In [1]: import numpy as np

In [2]: np.set_printoptions(precision=3, suppress=True, linewidth=200)

In [3]: rd = lambda a: np.round(a, 3) + 0

In [4]: W0 = np.load("arr.npy")

In [5]: W0
Out[5]: 
array([[ 5,  1, -5],
       [-5,  5,  1],
       [ 1, -5,  5]])

In [6]: q, vecs = np.linalg.qr(W0[:, :1])[0], np.linalg.qr(W0[:, 1:])[0]

In [7]: sv = np.linalg.svd(q.T @ vecs, compute_uv=False)

In [8]: rd(np.linalg.norm(q @ q.T - vecs @ vecs.T, 2))
Out[8]: np.float64(1.0)

In [9]: x = np.array([3, -1, -3])

In [10]: np.sign((W0 @ x).round(6))
Out[10]: array([ 1, -1, -1])

In [11]: (W0 * x).sum(axis=1)
Out[11]: array([ 29, -23,  -7])

In [12]: W0 * x
Out[12]: 
array([[ 15,  -1,  15],
       [-15,  -5,  -3],
       [  3,   5, -15]])

In [13]: (W0 @ x).argmax()
Out[13]: np.int64(0)

In [14]: W0 @ x
Out[14]: array([ 29, -23,  -7])

In [15]: W0 @ W0
Out[15]: 
array([[ 15,  35, -49],
       [-49,  15,  35],
       [ 35, -49,  15]])

In [16]: rd(np.abs(np.linalg.eigvals(W0)).max())
Out[16]: np.float64(8.718)

In [17]: (W0 + W0.T) / 2
Out[17]: 
array([[ 5., -2., -2.],
       [-2.,  5., -2.],
       [-2., -2.,  5.]])

In [18]: np.allclose(W0 @ W0.T, W0.T @ W0)
Out[18]: True

In [19]: (W0 - W0.T) / 2
Out[19]: 
array([[ 0.,  3., -3.],
       [-3.,  0.,  3.],
       [ 3., -3.,  0.]])

In [20]: rd(np.sort(np.abs(np.linalg.eigvals(W0))))
Out[20]: array([1.   , 8.718, 8.718])

In [21]: np.trace(W0)
Out[21]: np.int64(15)

In [22]: rd(np.linalg.det(W0))
Out[22]: np.float64(76.0)

In [23]: P = np.triu(np.array([[7, -5, 2], [9, 8, -4], [0, 4, 1]]), 1) + np.eye(3)

In [24]: Y = P @ W0 @ np.linalg.inv(P)

In [25]: rd(np.linalg.det(Y))
Out[25]: np.float64(76.0)

In [26]: P @ W0 - W0 @ P
Out[26]: 
array([[ 27., -10.,  -1.],
       [ -4.,  -5.,  10.],
       [  0.,   5., -22.]])

In [27]: rd(np.linalg.norm(W0, 1)), rd(np.linalg.norm(W0, np.inf))
Out[27]: (np.float64(11.0), np.float64(11.0))

In [28]: rd(np.linalg.norm(W0[2], 1)), rd(np.linalg.norm(W0[2], np.inf))
Out[28]: (np.float64(11.0), np.float64(5.0))

In [29]: rd(np.linalg.norm(W0, "nuc"))
Out[29]: np.float64(18.436)

In [30]: rd(np.linalg.norm(W0, axis=0))
Out[30]: array([7.141, 7.141, 7.141])

In [31]: rd(np.linalg.norm(W0, axis=1))
Out[31]: array([7.141, 7.141, 7.141])

In [32]: rd(np.linalg.norm(W0) ** 2 / np.linalg.norm(W0, 2) ** 2)
Out[32]: np.float64(2.013)
